% ipython --no-banner

In [1]: import numpy as np

In [2]: np.set_printoptions(precision=2, suppress=True, linewidth=140, legacy="1.25")

In [3]: data = np.load("block9.npy")

In [4]: data
Out[4]: 
array([[ 0.87,  0.75, -0.36,  0.25, -0.08,  0.29,  0.35],
       [-2.66, -1.88,  1.72, -1.01, -0.26, -1.41, -2.29],
       [-0.17,  0.38,  1.2 , -0.36,  0.03,  0.35, -0.5 ],
       [ 0.38,  0.39, -2.2 , -0.19, -1.19, -3.3 , -1.91],
       [-1.21, -0.38, -0.8 , -1.17, -0.07, -2.85, -1.43]])

In [5]: # rows and columns are dependent

In [6]: Y = data / np.sqrt((data ** 2).mean(axis=1, keepdims=True))

In [7]: np.linalg.norm(Y, axis=1)
Out[7]: array([2.65, 2.65, 2.65, 2.65, 2.65])

In [8]: vec = np.array([0, -3, 1, 3, 3, -2, 1])

In [9]: a = np.maximum(data @ vec, 0)

In [10]: np.tanh(data @ vec)
Out[10]: array([-0.98,  1.  , -0.97, -0.99,  0.71])

In [11]: data.T @ a
Out[11]: array([-11.93,  -8.01,   6.31,  -5.16,  -1.12,  -8.29, -10.62])

In [12]: a
Out[12]: array([0.  , 4.08, 0.  , 0.  , 0.89])

In [13]: data * (a > 1e-9)[:, None]
Out[13]: 
array([[ 0.  ,  0.  , -0.  ,  0.  , -0.  ,  0.  ,  0.  ],
       [-2.66, -1.88,  1.72, -1.01, -0.26, -1.41, -2.29],
       [-0.  ,  0.  ,  0.  , -0.  ,  0.  ,  0.  , -0.  ],
       [ 0.  ,  0.  , -0.  , -0.  , -0.  , -0.  , -0.  ],
       [-1.21, -0.38, -0.8 , -1.17, -0.07, -2.85, -1.43]])

In [14]: np.flatnonzero(a > 1e-9)
Out[14]: array([1, 4])

In [15]: np.maximum(data @ (3 * vec), 0)
Out[15]: array([ 0.  , 12.24,  0.  ,  0.  ,  2.67])

In [16]: rng = np.random.default_rng(144)

In [17]: Y = data + rng.integers(-2, 3, (5, 4)) @ rng.integers(-2, 3, (4, 7))

In [18]: Y
Out[18]: 
array([[ -2.13,   2.75,   1.64,  -1.75,   3.92,  -0.71,   4.35],
       [ -1.66,  -9.88,  -0.28,  -5.01,   1.74,  -6.41,   3.71],
       [  1.83,  -1.62,  -0.8 ,  -5.36,   6.03,  -2.65,   3.5 ],
       [ -3.62,   0.39,   1.8 ,   5.81, -13.19,  -5.3 ,   0.09],
       [ -3.21,  -4.38,  -0.8 ,  -3.17,   3.93,  -2.85,   0.57]])

In [19]: Y - data
Out[19]: 
array([[ -3.,   2.,   2.,  -2.,   4.,  -1.,   4.],
       [  1.,  -8.,  -2.,  -4.,   2.,  -5.,   6.],
       [  2.,  -2.,  -2.,  -5.,   6.,  -3.,   4.],
       [ -4.,   0.,   4.,   6., -12.,  -2.,   2.],
       [ -2.,  -4.,   0.,  -2.,   4.,   0.,   2.]])

In [20]: np.abs(Y - data).sum(axis=1)
Out[20]: array([18., 28., 24., 30., 14.])

In [21]: np.linalg.matrix_rank(Y - data, tol=1e-8)
Out[21]: 4

In [22]: [round(float(x), 2) for x in np.linalg.svd(data, compute_uv=False)[:3]]
Out[22]: [6.22, 4.42, 1.23]

In [23]: J = np.load("x.npy")

In [24]: J
Out[24]: 
array([[  4,   6,   6,   9,   3,   8,   2,  -9,   5],
       [ -2,   1,  -9,  18,  16,   6, -15,   0,   5],
       [  7,   7, -10,  14,  21,   1, -11,  -3,  -5],
       [ -9,   8,   6,  -1,   7,   8,   5,   3,  -9],
       [ 15,  11,   1,  -3,   9,  -8,  -5,  10,  -6],
       [ -4,  17,  -6,  18,  21,  12,  -3,   2,  -2],
       [  5,  -3,  -9,   8,   7,  -2,  -7,  -3,  -5],
       [  4,   6,   6,   9,   3,   8,   2,  -9,   5],
       [  3,  16, -11,  26,  15,   0,  -7,  -4,  -1],
       [ -8,   6, -10,  15,  21,   3, -10,   3, -18],
       [  2,  20,  17,   5,  19,  16,   3,  -2,  -6],
       [  9,   3,  -3,  17,  10,   6,  -5, -12,   0],
       [ 10,  15,  -5,   6,  14,  -5,  -5,   6,  -4]])

In [25]: # row 7 repeats row 0

In [26]: Y = np.array([[1, 1],
    ...:     [0, 0],
    ...:     [-1, -2],
    ...:     [-2, 1],
    ...:     [0, 0],
    ...:     [0, 1],
    ...:     [0, -2],
    ...:     [2, 2],
    ...:     [-2, -1]])

In [27]: np.linalg.matrix_rank(np.vstack([J, Y.T]))
Out[27]: 9

In [28]: np.einsum("ik,kj->ji", J, Y)
Out[28]: 
array([[-48, -39,  -7,  11,  52, -26,   2, -48, -44,  14, -17, -46,  23],
       [-18,  65,  63,  -9,  38,  50,  42, -18,  58,  74, -15,  24,  47]])

In [29]: np.einsum("ij->j", J)
Out[29]: array([ 36, 113, -27, 141, 166,  53, -56, -18, -41])

In [30]: np.einsum("ik,kj->ij", J, Y)
Out[30]: 
array([[-48, -18],
       [-39,  65],
       [ -7,  63],
       [ 11,  -9],
       [ 52,  38],
       [-26,  50],
       [  2,  42],
       [-48, -18],
       [-44,  58],
       [ 14,  74],
       [-17, -15],
       [-46,  24],
       [ 23,  47]])

In [31]: np.einsum("ij,ij->i", J, J)
Out[31]: array([ 352,  952,  991,  410,  662, 1267,  315,  352, 1353, 1308, 1384,  693,  684])

In [32]: Y.T @ J.T
Out[32]: 
array([[-48, -39,  -7,  11,  52, -26,   2, -48, -44,  14, -17, -46,  23],
       [-18,  65,  63,  -9,  38,  50,  42, -18,  58,  74, -15,  24,  47]])
